$ ipython --no-banner

In [1]: import numpy as np

In [2]: import numpy.linalg as la

In [3]: np.set_printoptions(precision=2, suppress=True, linewidth=100, legacy="1.25")

In [4]: def tidy(a):
   ...:     return np.round(a, 2) + 0
   ...: 

In [5]: basis = np.array([[-1.3, -0.6, 0.8], [-2.7, 0.7, 0.7]])

In [6]: rng = np.random.default_rng(19589)

In [7]: W0 = np.array([[0, 4],
   ...:     [4, -1],
   ...:     [5, 1],
   ...:     [4, -3],
   ...:     [-2, 3],
   ...:     [5, 0],
   ...:     [-1, 5],
   ...:     [2, 1],
   ...:     [-3, -2],
   ...:     [1, -2],
   ...:     [-4, 2],
   ...:     [0, -1],
   ...:     [2, -3],
   ...:     [-4, -1],
   ...:     [5, -3],
   ...:     [5, -3],
   ...:     [-1, 3],
   ...:     [5, -3],
   ...:     [1, -1],
   ...:     [4, 0],
   ...:     [0, 2],
   ...:     [-2, -5],
   ...:     [3, 3],
   ...:     [-2, -1],
   ...:     [5, 1],
   ...:     [-2, 2],
   ...:     [2, 2]]) @ basis + 0.3 * rng.normal(size=(27, 3))

In [8]: tidy(W0)
Out[8]: 
array([[-10.88,   2.29,   3.21],
       [ -2.31,  -2.7 ,   2.74],
       [ -9.49,  -1.98,   4.75],
       [  2.77,  -4.58,   0.84],
       [ -5.28,   3.04,   0.38],
       [ -6.86,  -3.02,   3.99],
       [-12.03,   4.3 ,   2.94],
       [ -5.91,  -0.67,   2.48],
       [  8.72,   0.35,  -3.64],
       [  4.04,  -1.73,  -0.48],
       [ -0.62,   3.95,  -1.47],
       [  2.93,  -0.58,  -0.38],
       [  5.59,  -3.27,   0.28],
       [  8.43,   1.3 ,  -3.59],
       [  1.85,  -5.  ,   1.79],
       [  1.54,  -4.93,   2.33],
       [ -6.74,   2.8 ,   1.24],
       [  1.48,  -5.83,   1.98],
       [  1.4 ,  -1.27,   0.71],
       [ -4.81,  -2.21,   3.61],
       [ -5.54,   1.33,   1.09],
       [ 15.94,  -2.17,  -5.13],
       [-12.37,  -0.16,   4.46],
       [  5.16,   0.6 ,  -1.78],
       [ -8.93,  -2.36,   4.18],
       [ -3.18,   2.63,  -0.06],
       [ -7.84,   0.63,   2.7 ]])

In [9]: la.matrix_rank(W0, rtol=0.1)
Out[9]: 2

In [10]: la.cond(W0) > 100
Out[10]: False

In [11]: tidy(np.abs(la.svd(W0)[2][-1]))
Out[11]: array([0.32, 0.43, 0.85])

In [12]: tidy(la.norm(W0, 2) / la.norm(W0))
Out[12]: 0.92
